$ python -q
>>> import numpy as np
>>> from numpy import linalg as LA
>>> np.set_printoptions(precision=3, suppress=True, linewidth=140, legacy="1.25")
>>> rng = np.random.default_rng(206)
>>> feats = rng.normal(size=(30, 3)) + 3 * np.array([0, 2, 2])
>>> feats
array([[ 0.691,  5.908,  7.381],
       [ 0.513,  5.796,  5.564],
       [-1.162,  4.193,  5.954],
       [ 1.217,  5.465,  5.09 ],
       [-0.377,  6.571,  6.785],
       [ 2.381,  5.463,  6.95 ],
       [ 0.394,  5.383,  7.318],
       [-0.052,  5.722,  6.605],
       [-0.718,  6.514,  6.659],
       [ 0.317,  5.001,  5.319],
       [ 1.762,  5.433,  5.05 ],
       [ 0.877,  6.686,  5.542],
       [-1.093,  4.683,  3.091],
       [-1.565,  6.244,  5.543],
       [-0.47 ,  5.833,  6.072],
       [ 0.936,  5.814,  6.551],
       [ 0.877,  5.148,  5.972],
       [ 0.051,  5.706,  7.411],
       [ 0.19 ,  5.188,  5.082],
       [-1.261,  6.816,  6.489],
       [ 0.727,  8.048,  7.04 ],
       [-0.817,  6.942,  6.207],
       [-0.874,  5.164,  7.294],
       [ 0.778,  5.669,  6.464],
       [ 1.049,  5.584,  5.969],
       [-1.894,  5.783,  5.073],
       [ 0.507,  5.692,  7.07 ],
       [-0.885,  5.347,  5.835],
       [ 0.739,  6.827,  6.284],
       [-0.752,  6.788,  7.393]])
>>> cent = feats[[12, 13]].astype(float)
>>> for _ in range(6):
...     labels = LA.norm(feats[:, None] - cent, axis=-1).argmin(axis=1)
...     cent = np.array([feats[labels == j].mean(axis=0) for j in range(2)])
... 
>>> labels
array([1, 1, 1, 1, 1, 1, 1, 1, 1, 1, 1, 1, 0, 1, 1, 1, 1, 1, 1, 1, 1, 1, 1, 1, 1, 1, 1, 1, 1, 1])
>>> cent
array([[-1.093,  4.683,  3.091],
       [ 0.11 ,  5.887,  6.275]])
>>> print(np.abs(cent[1] - cent[0]).argmax())
2
